% ipython --no-banner

In [1]: import numpy as np

In [2]: np.set_printoptions(precision=2, suppress=True, linewidth=200)

In [3]: rd = lambda a: np.round(a, 2) + 0

In [4]: F = np.array([[2, 0, 2, 0], [1, 1, 1, 1], [2, 0, 2, 0], [1, 1, 1, 1]])

In [5]: proj = np.triu(np.array([[3, -1, 1, -3], [2, -3, -1, 2], [-1, -1, 1, -1], [-2, -2, -2, 1]]), 1) + np.eye(4)

In [6]: Y = proj @ F @ np.linalg.inv(proj)

In [7]: print(np.trace(Y), np.trace(F))
6.0 6

In [8]: print(rd(np.linalg.det(Y)))
0.0

In [9]: print(proj @ F - F @ proj)
[[-2. -2. -4.  4.]
 [ 0.  3.  0.  4.]
 [-1.  1. -3.  7.]
 [ 0.  1.  0.  2.]]

In [10]: U, s, Vh = np.linalg.svd(F)

In [11]: vecs = Vh[:(s > 1e-8).sum()]

In [12]: rng = np.random.default_rng(70743)

In [13]: x0 = F[2] + -1 * F[3] + rng.integers(2) * np.eye(4)[0]

In [14]: print(x0)
[ 1. -1.  1. -1.]

In [15]: print(np.allclose(vecs.T @ vecs @ x0, x0))
True

In [16]: print(rd(vecs.T @ vecs))
[[0.5 0.  0.5 0. ]
 [0.  0.5 0.  0.5]
 [0.5 0.  0.5 0. ]
 [0.  0.5 0.  0.5]]

In [17]: print(np.linalg.matrix_rank(np.vstack([F, x0])))
2

In [18]: Y = np.array([[5, 4, 0, 1], [2, 3, 5, 3], [0, 2, 4, 1], [2, 5, 0, 1]])

In [19]: X = np.triu(Y, 1)

In [20]: print(X)
[[0 4 0 1]
 [0 0 5 3]
 [0 0 0 1]
 [0 0 0 0]]

In [21]: r0 = np.array([1, 0, 2])

In [22]: print(np.array([np.convolve(row, r0, "same") for row in F]))
[[0 6 0 4]
 [1 3 3 2]
 [0 6 0 4]
 [1 3 3 2]]

In [23]: print(np.correlate(F[1], F[3], "full"))
[1 2 3 4 3 2 1]

In [24]: print(rd(X @ np.linalg.pinv(X) @ X))
[[0. 4. 0. 1.]
 [0. 0. 5. 3.]
 [0. 0. 0. 1.]
 [0. 0. 0. 0.]]

In [25]: print(np.abs(np.diag(np.linalg.qr(X)[1])) > 1e-9)
[False False False False]

In [26]: M = np.load("data.npy")

In [27]: print(rd(M))
[[-0.7  -0.67 -0.25]
 [ 0.54 -0.73  0.42]
 [-0.47  0.16  0.87]]

In [28]: x0 = np.array([0, 1, 1])

In [29]: print(rd(M @ (2 * x0)))
[-1.85 -0.61  2.05]

In [30]: x0 = np.array([0, 2, 1])

In [31]: print(rd(np.abs(np.linalg.eigvals(M))))
[1. 1. 1.]

In [32]: feats = np.array([[6.0, 1.0, 1.0], [1.0, 6.0, 1.0], [1.0, 1.0, 6.0]])

In [33]: print(feats)
[[6. 1. 1.]
 [1. 6. 1.]
 [1. 1. 6.]]

In [34]: # symmetric, so the eigenvalues are real

In [35]: lab = rng.permutation(3)

In [36]: Y = feats[:, lab] * rng.choice([-1, 1], 3)

In [37]: print(Y)
[[-1. -6.  1.]
 [-6. -1.  1.]
 [-1. -1.  6.]]

In [38]: U, _, Vh = np.linalg.svd(feats.T @ Y)

In [39]: print(lab)
[1 0 2]

In [40]: low = np.linalg.cholesky(feats)

In [41]: print(rd(low @ low.T))
[[6. 1. 1.]
 [1. 6. 1.]
 [1. 1. 6.]]

In [42]: data = np.loadtxt("run17.csv", delimiter=",")

In [43]: print(data)
[[13. 15. 15.]
 [15. 29. 25.]
 [15. 25. 29.]]

In [44]: Q = data.astype(float).copy()

In [45]: for j in range(3):
    ...:     Q[:, j] -= Q[:, :j] @ (Q[:, :j].T @ Q[:, j])
    ...:     Q[:, j] /= np.linalg.norm(Q[:, j])
    ...: 

In [46]: print(rd(Q))
[[ 0.52 -0.79 -0.31]
 [ 0.6   0.6  -0.52]
 [ 0.6   0.08  0.79]]

In [47]: print(rd(Q.T @ data))
[[24.88 40.39 40.39]
 [ 0.    7.7   5.62]
 [ 0.    0.    5.26]]

In [48]: x0 = np.ones(3)

In [49]: for _ in range(3):
    ...:     x0 = data @ x0
    ...:     x0 /= np.linalg.norm(x0)
    ...:     print(round(x0 @ data @ x0, 2))
    ...: 
62.99
63.0
63.0

In [50]: print(rd(x0))
[0.39 0.65 0.65]

In [51]: arr = 0.5 ** np.abs(np.subtract.outer(np.arange(2), np.arange(2)))

In [52]: print(arr)
[[1.  0.5]
 [0.5 1. ]]

In [53]: w, vecs = np.linalg.eigh(arr)

In [54]: x0 = np.array([2, 3])

In [55]: print(x0 @ arr @ x0)
19.0

In [56]: print(np.abs(arr).sum(axis=1).max(), np.abs(w).max())
1.5 1.5

In [57]: print(rd(vecs * np.sqrt(w) @ vecs.T))
[[0.97 0.26]
 [0.26 0.97]]

In [58]: Y = np.array([[-1, -5, -9], [3, -4, -4]])

In [59]: Z = np.kron(Y, arr)

In [60]: print(Z.shape)
(4, 6)

In [61]: proj = np.triu(np.array([[3, 3], [3, 1]]), 1) + np.eye(2)

In [62]: Y = proj @ arr @ np.linalg.inv(proj)

In [63]: print(np.trace(Y), np.trace(arr))
2.0 2.0

In [64]: print(rd(np.linalg.det(Y)))
0.75

In [65]: Y = np.linalg.inv(arr)

In [66]: print(rd(np.linalg.inv(Y)))
[[1.  0.5]
 [0.5 1. ]]

In [67]: print(rd(np.linalg.cond(arr)))
3.0

In [68]: print(rd(np.linalg.det(arr) * np.linalg.det(Y)))
1.0

In [69]: print(rd(np.linalg.slogdet(arr)[0]))
1.0

In [70]: print((np.abs(Y) > 1e-9).astype(int))
[[1 1]
 [1 1]]

In [71]: low = np.linalg.cholesky(arr)

In [72]: print(np.linalg.eigvalsh(arr).min() > 0)
True

In [73]: r0 = np.array([0, 0, 3, -2])

In [74]: r1 = np.array([-1, 2, -2, 1])

In [75]: A = r0[:, None] + r1[None, :]

In [76]: print(A)
[[-1  2 -2  1]
 [-1  2 -2  1]
 [ 2  5  1  4]
 [-3  0 -4 -1]]

In [77]: # rows 0 and 1 are equal

In [78]: r0, r1 = A[2], A[1]

In [79]: print(r0 @ r1)
10

In [80]: pr = (r0 @ r1) / (r0 @ r0) * r0

In [81]: print(rd(r1 - pr))
[-1.43  0.91 -2.22  0.13]

In [82]: print(np.outer(r0, r1))
[[ -2   4  -4   2]
 [ -5  10 -10   5]
 [ -1   2  -2   1]
 [ -4   8  -8   4]]

In [83]: print(rd(pr))
[0.43 1.09 0.22 0.87]

In [84]: print(np.linalg.matrix_rank(np.outer(r0, r1)))
1

In [85]: print(rd(np.linalg.norm(r0 + r1) ** 2 + np.linalg.norm(r0 - r1) ** 2))
112.0

In [86]: def softmax(z):
    ...:     e = np.exp(z - z.max(axis=-1, keepdims=True))
    ...:     return e / e.sum(axis=-1, keepdims=True)
    ...: 

In [87]: print(softmax(A).sum(axis=1))
[1. 1. 1. 1.]

In [88]: print(rd(softmax(A[1])))
[0.03 0.7  0.01 0.26]

In [89]: att = A @ A.T / np.sqrt(4)

In [90]: print(softmax(att).round(6).argmax(axis=1))
[0 0 2 3]

In [91]: print(rd(softmax(att)))
[[0.25 0.25 0.25 0.25]
 [0.25 0.25 0.25 0.25]
 [0.   0.   1.   0.  ]
 [0.   0.   0.   1.  ]]

In [92]: print(rd(softmax(att + np.triu(np.full(att.shape, -np.inf), 1))))
[[1.  0.  0.  0. ]
 [0.5 0.5 0.  0. ]
 [0.  0.  1.  0. ]
 [0.  0.  0.  1. ]]

In [93]: print(rd(A @ np.linalg.pinv(A) @ A))
[[-1.  2. -2.  1.]
 [-1.  2. -2.  1.]
 [ 2.  5.  1.  4.]
 [-3.  0. -4. -1.]]

In [94]: print(np.allclose(A[:-1].T @ np.linalg.lstsq(A[:-1].T, A[-1])[0], A[-1]))
True

In [95]: print(np.linalg.lstsq(A[:-1].T, A[-1])[2])
2

In [96]: print([round(float(x), 2) for x in np.linalg.svd(A, compute_uv=False)[:3]])
[7.4, 6.11, 0.0]

In [97]: print(np.argsort(-np.linalg.norm(A, axis=0).round(6), kind="stable")[:3])
[1 2 3]

In [98]: x0 = np.array([2, 2, 0, 1])

In [99]: h1 = np.maximum(A @ x0, 0)

In [100]: print(np.maximum(A @ (3 * x0), 0))
[ 9  9 54  0]

In [101]: print(h1)
[ 3  3 18  0]

In [102]: print(np.flatnonzero(h1 > 1e-9))
[0 1 2]

In [103]: Y = np.array([[-1, 2, 2], [-2, -1, -2], [0, 0, 2], [0, -1, 2]])

In [104]: K = Y.T @ Y

In [105]: print(K)
[[ 5  0  2]
 [ 0  6  4]
 [ 2  4 16]]

In [106]: # symmetric

In [107]: print(rd(softmax(K[2] + -2)))
[0. 0. 1.]

In [108]: print(rd(softmax(K).sum(axis=1)))
[1. 1. 1.]

In [109]: att = K @ K.T / np.sqrt(3)

In [110]: print(rd(softmax(att + np.triu(np.full(att.shape, -np.inf), 1))))
[[1. 0. 0.]
 [0. 1. 0.]
 [0. 0. 1.]]

In [111]: lab = rng.permutation(3)

In [112]: Y = K[:, lab] * rng.choice([-1, 1], 3)

In [113]: print(Y)
[[ 2  0  5]
 [ 4  6  0]
 [16  4  2]]

In [114]: U, _, Vh = np.linalg.svd(K.T @ Y)

In [115]: print(rd(np.linalg.lstsq(K, Y)[0]))
[[0. 0. 1.]
 [0. 1. 0.]
 [1. 0. 0.]]

In [116]: print(lab)
[2 1 0]

In [117]: print((Y - Y.T) / 2)
[[ 0.  -2.  -5.5]
 [ 2.   0.  -2. ]
 [ 5.5  2.   0. ]]

In [118]: print((Y + Y.T) / 2)
[[ 2.   2.  10.5]
 [ 2.   6.   2. ]
 [10.5  2.   2. ]]

In [119]: print(rd(np.linalg.det(Y)))
-376.0

In [120]: Q = K.astype(float).copy()

In [121]: for j in range(3):
     ...:     Q[:, j] -= Q[:, :j] @ (Q[:, :j].T @ Q[:, j])
     ...:     Q[:, j] /= np.linalg.norm(Q[:, j])
     ...: 

In [122]: print(rd(Q))
[[ 0.93 -0.2  -0.32]
 [ 0.    0.85 -0.53]
 [ 0.37  0.49  0.79]]

In [123]: print(rd(Q.T @ K))
[[ 5.39  1.49  7.8 ]
 [ 0.    7.06 10.83]
 [ 0.    0.    9.89]]
